$ python -q
>>> import numpy as np
>>> np.set_printoptions(precision=2, suppress=True, linewidth=160)
>>> rnd = lambda a: np.round(a, 2) + 0
>>> E = 3 * np.eye(5) + np.eye(5, k=1)
>>> E
array([[3., 1., 0., 0., 0.],
       [0., 3., 1., 0., 0.],
       [0., 0., 3., 1., 0.],
       [0., 0., 0., 3., 1.],
       [0., 0., 0., 0., 3.]])
>>> np.kron(np.eye(2, dtype=int), E)
array([[3., 1., 0., 0., 0., 0., 0., 0., 0., 0.],
       [0., 3., 1., 0., 0., 0., 0., 0., 0., 0.],
       [0., 0., 3., 1., 0., 0., 0., 0., 0., 0.],
       [0., 0., 0., 3., 1., 0., 0., 0., 0., 0.],
       [0., 0., 0., 0., 3., 0., 0., 0., 0., 0.],
       [0., 0., 0., 0., 0., 3., 1., 0., 0., 0.],
       [0., 0., 0., 0., 0., 0., 3., 1., 0., 0.],
       [0., 0., 0., 0., 0., 0., 0., 3., 1., 0.],
       [0., 0., 0., 0., 0., 0., 0., 0., 3., 1.],
       [0., 0., 0., 0., 0., 0., 0., 0., 0., 3.]])
>>> rnd(np.linalg.det(2 * E)), rnd(np.linalg.det(E))
(np.float64(7776.0), np.float64(243.0))
>>> np.einsum("ij,ji->", E, E)
np.float64(45.0)
>>> rnd(np.linalg.eigvals(E).sum().real)
np.float64(15.0)
>>> rnd(np.linalg.det(E.T))
np.float64(243.0)
>>> rnd(np.linalg.det(E[::-1]))
np.float64(243.0)
>>> vals, evecs = np.linalg.eig(E)
>>> np.prod(vals)
np.float64(243.0)
>>> vals
array([3., 3., 3., 3., 3.])
>>> E @ evecs[:, 0] - vals[0] * evecs[:, 0]
array([0., 0., 0., 0., 0.])
>>> rnd(np.sort(np.linalg.eigvals(E.T)))
array([3., 3., 3., 3., 3.])
>>> m1 = np.array([[8, 2, 8, -4, -1, -4],
...     [4, 10, 6, -2, -5, -3],
...     [0, 8, 8, 0, -4, -4],
...     [-8, -2, -8, 12, 3, 12],
...     [-4, -10, -6, 6, 15, 9],
...     [0, -8, -8, 0, 12, 12]])
>>> x0 = np.array([2, 5, 0, 1, 5, -1])
>>> y = m1 @ x0
>>> coef, lr = np.zeros(6), 1 / np.linalg.norm(m1, 2) ** 2
>>> for i in range(60):
...     coef -= lr * m1.T @ (m1 @ coef - y)
...     if i % 10 == 0: print(i, round(np.linalg.norm(m1 @ coef - y), 2))
... 
0 44.97
10 26.64
20 17.6
30 13.13
40 10.97
50 9.85
>>> rnd(np.linalg.cond(m1))
np.float64(24.7)
>>> t3 = np.stack([m1, 5 * m1, m1[::-1]])
>>> np.linalg.matrix_rank(t3)
array([6, 6, 6])
>>> np.einsum("bij,cij->bc", t3, t3)
array([[ 1854,  9270, -1092],
       [ 9270, 46350, -5460],
       [-1092, -5460,  1854]])
>>> np.linalg.matrix_rank(t3.reshape(3, -1))
np.int64(2)
>>> t3.shape
(3, 6, 6)
